>>> import numpy as np
>>> from numpy import linalg as LA
>>> np.set_printoptions(precision=3, suppress=True, linewidth=100, legacy="1.25")
>>> mat = np.load("a.npy")
>>> print(mat)
[[1.   0.7  0.49]
 [0.7  1.   0.7 ]
 [0.49 0.7  1.  ]]
>>> # symmetric, so the eigenvalues are real
>>> rng = np.random.default_rng(74)
>>> z = rng.permutation(3)
>>> print(z)
[2 1 0]
>>> Y = mat[z][:, z]
>>> print(np.allclose(Y, mat))
True
>>> print(np.sort(np.abs(LA.eigvals(Y))))
[0.225 0.51  2.265]
>>> print(round(float(LA.det(Y)), 3), round(LA.det(mat[z]), 3))
0.26 -0.26
>>> evals, evecs = LA.eigh(mat)
>>> x = np.array([5, 6, -6])
>>> print((np.sign(evecs[:, -1].round(6)) == np.sign(evecs[0, -1].round(6))).astype(int))
[1 1 1]
>>> print(LA.eigvalsh(mat[1:, 1:]))
[0.3 1.7]
>>> print(x @ mat @ x)
59.2
>>> print(evecs * np.abs(evals) @ evecs.T)
[[1.   0.7  0.49]
 [0.7  1.   0.7 ]
 [0.49 0.7  1.  ]]
>>> print(evecs * np.maximum(evals, 0) @ evecs.T)
[[1.   0.7  0.49]
 [0.7  1.   0.7 ]
 [0.49 0.7  1.  ]]
>>> Y = mat + rng.integers(-2, 3, (3, 1)) @ rng.integers(-2, 3, (1, 3))
>>> print(Y)
[[ 0.   -0.3  -0.51]
 [ 0.7   1.    0.7 ]
 [ 2.49  2.7   3.  ]]
>>> print(np.round(LA.svd(Y - mat, compute_uv=False), 3) + 0)
[3.873 0.    0.   ]
>>> print(LA.matrix_rank(Y - mat, tol=1e-8))
1
>>> print(Y - mat)
[[-1. -1. -1.]
 [ 0.  0.  0.]
 [ 2.  2.  2.]]
>>> evals, evecs = LA.eigh(mat)
>>> print(LA.svd(mat, compute_uv=False))
[2.265 0.51  0.225]
>>> print(LA.eigvalsh(mat + 4 * np.eye(3)))
[4.225 4.51  6.265]
>>> print(evals.sum(), np.trace(mat))
3.0 3.0
>>> print(evals)
[0.225 0.51  2.265]
>>> L = LA.cholesky(mat)
>>> print(L @ L.T)
[[1.   0.7  0.49]
 [0.7  1.   0.7 ]
 [0.49 0.7  1.  ]]
>>> print(mat / np.sqrt(np.outer(np.diag(mat), np.diag(mat))))
[[1.   0.7  0.49]
 [0.7  1.   0.7 ]
 [0.49 0.7  1.  ]]
>>> print(L)
[[1.    0.    0.   ]
 [0.7   0.714 0.   ]
 [0.49  0.5   0.714]]
>>> print(np.round(np.prod(np.diag(L)) ** 2, 3), round(float(LA.det(mat)), 3))
0.26 0.26
>>> feats = np.loadtxt("data.csv", delimiter=",")
>>> print(feats)
[[-3. -2. -4. -2.  2.]
 [ 2. -1.  6. -3. -3.]
 [ 3.  1.  6. -2. -3.]
 [ 2.  3.  2.  0. -1.]
 [ 3.  3. -2.  0.  1.]]
>>> Uu, s, Vh = LA.svd(feats)
>>> print(np.argmax(s[:-1] / (s[1:] + 1e-6)) + 1)
4
>>> Y = Uu[:, :4] @ np.diag(s[:4]) @ Vh[:4]
>>> print(np.round(LA.norm(feats - Y, 2), 3), round(s[4], 3))
0.0 0.0
>>> print(Y.round(3) + 0)
[[-3. -2. -4. -2.  2.]
 [ 2. -1.  6. -3. -3.]
 [ 3.  1.  6. -2. -3.]
 [ 2.  3.  2.  0. -1.]
 [ 3.  3. -2.  0.  1.]]
